% python3 -q
>>> import numpy as np
>>> from numpy import linalg as LA
>>> np.set_printoptions(precision=2, suppress=True, linewidth=140)
>>> X = np.loadtxt("a.csv", delimiter=",")
>>> X
array([[  0.9,   0.9,   0.1,  -1.3,   0. ,  -0.2,  -0.6,   2.3,   1.1],
       [  0.5,  -1. ,  -0.7,  -0.1,  -1.6,  -0.6,   0. ,  -0.5,  -1.3],
       [  4. ,   4. ,  30. ,  28. ,   2. , -30. ,  12. ,   4. ,  16. ],
       [  0.6,   1.5,   0. ,   0.8,   0.7,   0.2,  -2.3,   0. ,  -0.6],
       [ -2. ,  -1.2,   2. ,  -0.1,  -1.8,  -1.7,   0. ,   1.7,   1. ],
       [ -0.5,  -0.7,   0.2,  -1.5,   0.1,  -0.5,  -1.1,  -0.6,  -0.3],
       [  0.9,  -1.2,   1.2,   1.6,   0.7,  -0.1,  -0.7,   0.7,   0.8],
       [ -1.2,  -0.3,   1.5,  -1.2,   0.8,   0.9,   0.4,   1.6,   0.6],
       [ -0.3,  -0.6,   2.7,  -2.3,  -0.3,  -1.6,  -0.3,   0.1,  -1.6],
       [ -0.6,  -0.1,  -0.3,  -1.6,  -0.3,   1.4,   0.5,  -1.4,   0.3],
       [  0.7,   0. ,   0.1,   1.7,   1.3,   1.1,  -1.4,  -0.5,  -2. ],
       [ -0.2,   0.9,   1.1,   0.8,   0.6,  -0.7,  -1.9,  -1.2,   0.6],
       [  0.3,   1.7,   0.1,  -0.1,  -0.1,  -1.4,  -0.2,   0.7,   0.1],
       [ -0.1,  -1.1,   2.1,   1.3,   2.1,  -1.4,   1.1,   1. ,  -0.1],
       [  0.9,  -1.2,  -0.1,  -0.2,   0.2,  -0.7,  -0.4,   0.7,   1.1],
       [  1. ,   1.1,   0.7,   1.9,  -0.4,   0.9,  -0.8,  -0.7,   0.5],
       [ -0.4,  -0.6,  -0.6,   0.6,   0.8,  -0.1,  -1.1,   0.7,  -1.3],
       [  0.8,  -0.8,   1.1,   1.9,   1.5,   0.8,   1. ,   1. ,   1.6],
       [ -1.3,  -0.4,  -1.2,   2. ,   0.1,  -0.1,  -0.3,  -1.1,  -0.7],
       [  1.9,  -0.3,   1.1,  -0.8,   0.1,   1.1,   0.2,  -0.5,   0. ],
       [ -0.1,   0.6,  -0.6,   1.1,  -0.7,   0.4,  -0.1,   1.2,  -0.6],
       [ -0.7,  -1. ,  -0.7,   0.7,  -0.6,  -2. ,   0.5,   0.4,  -0.1],
       [  0.2,   1.4,   0.2,   1.3,   2.1,  -0.2,   1.7,  -0.5,   0.5],
       [  0.6,  -0.7,  -0.9,   0.2,   1. ,   0.6,  -1.3,  -0.5,   1.1],
       [  0.6,   0.3,  -0.7,  -0.4,  -0.7,   0.1,   1.7,  -1.1,  -0.3],
       [ -1. ,   0.3,  -0.6,  -1.3,  -1.2,  -1.7,   1.1,  -1. ,   0.4],
       [  1.2,  -1.2,  -0.8,   0.5,   2. ,  -1.9,   0.3,   0.6,   0.6],
       [ -0.1,  -0.7,  -2.1,  -1.4,  -0.7,   1.1,   0. ,   2.1,  -0.5]])
>>> M2 = np.c_[X[:, :8] @ np.array([[1, -3, -1, 2, 1, 0, -3, -2],
...     [0, 1, -1, -1, -2, -2, -2, 3],
...     [-2, -3, 1, -2, -1, -1, -2, 3],
...     [-1, 2, 0, -1, -1, 2, -3, -1],
...     [3, 1, -1, 3, 3, 2, 1, 1],
...     [-2, -3, 3, 0, -3, -1, -1, 3],
...     [3, -2, 0, 3, 0, 0, -2, -3],
...     [-2, -3, 0, -1, -3, -2, -2, -2]]), np.array([3, 2, 0, -3, -3, 0, -3, -1, 1, 1, -3, -1, -3, 3, 0, -3, -1, -3, 2, 3, 1, 3, 0, -3, 1, 1, 0, 1])]
>>> M2.round(2) + 0
array([[  -4. ,   -9.8,   -2.3,   -2.1,   -6. ,   -8.9,   -4. ,   -0.9,    3. ],
       [  -0.6,    1.1,   -0.4,   -0.8,    1.8,    0.9,    2.2,   -8.4,    2. ],
       [  10. ,   14. ,  -70. ,  -46. ,   22. ,   44. , -164. ,  -66. ,    0. ],
       [  -5.4,    6. ,   -2.2,   -5.9,   -1.7,   -0.2,   -2.1,   10.7,   -3. ],
       [ -11.3,   -3.2,    1.9,  -13.8,   -6.9,   -5.1,    1.2,   -3.8,   -3. ],
       [  -0.2,    2.8,   -0.2,   -1.6,    5.8,    0.1,   11. ,    4.1,    0. ],
       [  -4.3,   -4. ,    0.5,   -1.7,    0.8,    4.5,   -6.7,   -2.3,   -3. ],
       [  -4.4,  -11.1,    4.9,   -1.9,   -6. ,   -5.8,    0.7,    6.3,   -1. ],
       [  -2.2,   -7.6,   -0.9,   -5. ,    4.1,   -5.3,    5.3,    4.8,    1. ],
       [   2.2,   -1.9,    4.9,    3.1,    0.6,   -1.9,    7.5,    6.8,    1. ],
       [  -2.7,    3.3,    1.4,   -0.3,    1. ,    5.8,   -3.4,    7. ,   -3. ],
       [  -3.3,    9.9,   -2.3,   -7. ,    3.6,    3. ,    1.7,   12.2,   -1. ],
       [   0.7,    2.7,   -6. ,   -2.8,   -1.3,   -3.9,   -3.9,   -0.2,   -3. ],
       [   4.8,   -3.4,   -3. ,    4. ,    6.2,    6.3,   -6.3,   -5.5,    3. ],
       [   0.7,   -3. ,   -2.1,    2.1,    4.2,    1.8,    0.8,   -7.6,    0. ],
       [  -6.3,    0.4,    1.7,   -5.3,   -5.6,    0.6,  -10.6,    7.6,   -3. ],
       [  -1.9,    4.8,   -0.7,   -1.2,    1.4,    3.3,    3.5,   -1. ,   -1. ],
       [   0.6,   -8.6,    2. ,    4.8,   -1.5,    4.5,  -12. ,   -3.7,   -3. ],
       [   0.9,   15.4,    0.1,   -1.3,    2.6,    8.5,    4.1,   -1.3,    2. ],
       [   0.2,  -13. ,    2.7,    4.1,    0.7,   -2. ,   -5.3,    3.2,    3. ],
       [  -5.6,   -0.4,    0.8,   -4.3,   -8.7,   -2.6,   -6.3,   -2.5,    1. ],
       [   2.9,    7.8,   -4.4,   -0.4,    4.3,    4.1,    3. ,  -13.3,    3. ],
       [  11.3,    3.6,   -4.1,    9.2,    4.3,    5. ,   -7.8,    0.5,    0. ],
       [   1.1,    3.9,    0. ,    3.1,    5.4,    5.1,    4.8,    1.5,   -3. ],
       [   7.4,   -1.3,   -0.6,    6.8,    2. ,    0. ,   -1.8,   -5.3,    1. ],
       [   6.6,    7.2,   -3.8,    0.9,    4.8,   -1.3,    7.8,   -5.2,    1. ],
       [  11.8,    3.9,   -8.5,   11. ,   13.8,    8.9,    1. ,  -14.7,    0. ],
       [  -3. ,   -7.2,    2.7,    1.9,   -6.9,   -6. ,    4.1,   -8.4,    1. ]])
>>> np.round(LA.norm(M2 - X @ LA.lstsq(X, M2)[0], axis=0), 2) + 0
array([0.  , 0.  , 0.  , 0.  , 0.  , 0.  , 0.  , 0.  , 8.53])
>>> LA.norm(LA.qr(X)[0].T @ M2, axis=0) ** 2 / ((M2 ** 2).sum(axis=0) + 1e-12)
array([1.  , 1.  , 1.  , 1.  , 1.  , 1.  , 1.  , 1.  , 0.42])
>>> LA.matrix_rank(M2)
np.int64(9)
>>> LA.matrix_rank(np.c_[X, M2])
np.int64(10)
